$ python -q
>>> import numpy as np
>>> np.set_printoptions(precision=3, suppress=True, linewidth=160, floatmode="fixed")
>>> K = np.load("sample16.npy")
>>> K
array([[0, 0, 0, 0, 0, 3, 2, 0, 0, 0],
       [1, 1, 0, 0, 0, 0, 0, 0, 2, 0],
       [0, 0, 0, 0, 0, 0, 1, 0, 0, 3],
       [0, 0, 0, 0, 2, 0, 0, 3, 0, 0],
       [0, 0, 1, 0, 0, 0, 0, 0, 0, 0],
       [0, 1, 0, 0, 0, 0, 0, 0, 0, 0],
       [3, 2, 0, 2, 2, 0, 2, 0, 0, 0],
       [0, 0, 0, 3, 0, 0, 0, 0, 0, 3],
       [0, 0, 0, 3, 3, 0, 0, 0, 0, 0],
       [2, 0, 0, 1, 0, 0, 0, 1, 0, 0],
       [0, 2, 3, 0, 0, 0, 0, 0, 0, 0]])
>>> rng = np.random.default_rng(730)
>>> z = rng.permutation(10)
>>> M2 = K[:, z] * rng.choice([-1, 1], 10)
>>> M2
array([[ 0,  0,  0,  0, -3,  0,  0,  0,  0,  2],
       [ 0,  0, -1, -2,  0,  1,  0,  0,  0,  0],
       [ 0,  0,  0,  0,  0,  0, -3,  0,  0,  1],
       [-3, -2,  0,  0,  0,  0,  0,  0,  0,  0],
       [ 0,  0,  0,  0,  0,  0,  0,  0, -1,  0],
       [ 0,  0,  0,  0,  0,  1,  0,  0,  0,  0],
       [ 0, -2, -3,  0,  0,  2,  0, -2,  0,  2],
       [ 0,  0,  0,  0,  0,  0, -3, -3,  0,  0],
       [ 0, -3,  0,  0,  0,  0,  0, -3,  0,  0],
       [-1,  0, -2,  0,  0,  0,  0, -1,  0,  0],
       [ 0,  0,  0,  0,  0,  2,  0,  0, -3,  0]])
>>> Uu, _, vt = np.linalg.svd(K.T @ M2)
>>> np.round(Uu @ vt, 3) + 0
array([[ 0.000,  0.000, -1.000,  0.000,  0.000,  0.000,  0.000,  0.000,  0.000,  0.000],
       [ 0.000,  0.000,  0.000,  0.000,  0.000,  1.000,  0.000,  0.000,  0.000,  0.000],
       [ 0.000,  0.000,  0.000,  0.000,  0.000,  0.000,  0.000,  0.000, -1.000,  0.000],
       [ 0.000,  0.000,  0.000,  0.000,  0.000,  0.000,  0.000, -1.000,  0.000,  0.000],
       [ 0.000, -1.000,  0.000,  0.000,  0.000,  0.000,  0.000,  0.000,  0.000,  0.000],
       [ 0.000,  0.000,  0.000,  0.000, -1.000,  0.000,  0.000,  0.000,  0.000,  0.000],
       [ 0.000,  0.000,  0.000,  0.000,  0.000,  0.000,  0.000,  0.000,  0.000,  1.000],
       [-1.000,  0.000,  0.000,  0.000,  0.000,  0.000,  0.000,  0.000,  0.000,  0.000],
       [ 0.000,  0.000,  0.000, -1.000,  0.000,  0.000,  0.000,  0.000,  0.000,  0.000],
       [ 0.000,  0.000,  0.000,  0.000,  0.000,  0.000, -1.000,  0.000,  0.000,  0.000]])
>>> np.round(np.linalg.lstsq(K, M2)[0], 3) + 0
array([[ 0.000,  0.000, -1.000,  0.000,  0.000,  0.000,  0.000,  0.000,  0.000,  0.000],
       [ 0.000,  0.000,  0.000,  0.000,  0.000,  1.000,  0.000,  0.000,  0.000,  0.000],
       [ 0.000,  0.000,  0.000,  0.000,  0.000,  0.000,  0.000,  0.000, -1.000,  0.000],
       [ 0.000,  0.000,  0.000,  0.000,  0.000,  0.000,  0.000, -1.000,  0.000,  0.000],
       [ 0.000, -1.000,  0.000,  0.000,  0.000,  0.000,  0.000,  0.000,  0.000,  0.000],
       [ 0.000,  0.000,  0.000,  0.000, -1.000,  0.000,  0.000,  0.000,  0.000,  0.000],
       [ 0.000,  0.000,  0.000,  0.000,  0.000,  0.000,  0.000,  0.000,  0.000,  1.000],
       [-1.000,  0.000,  0.000,  0.000,  0.000,  0.000,  0.000,  0.000,  0.000,  0.000],
       [ 0.000,  0.000,  0.000, -1.000,  0.000,  0.000,  0.000,  0.000,  0.000,  0.000],
       [ 0.000,  0.000,  0.000,  0.000,  0.000,  0.000, -1.000,  0.000,  0.000,  0.000]])
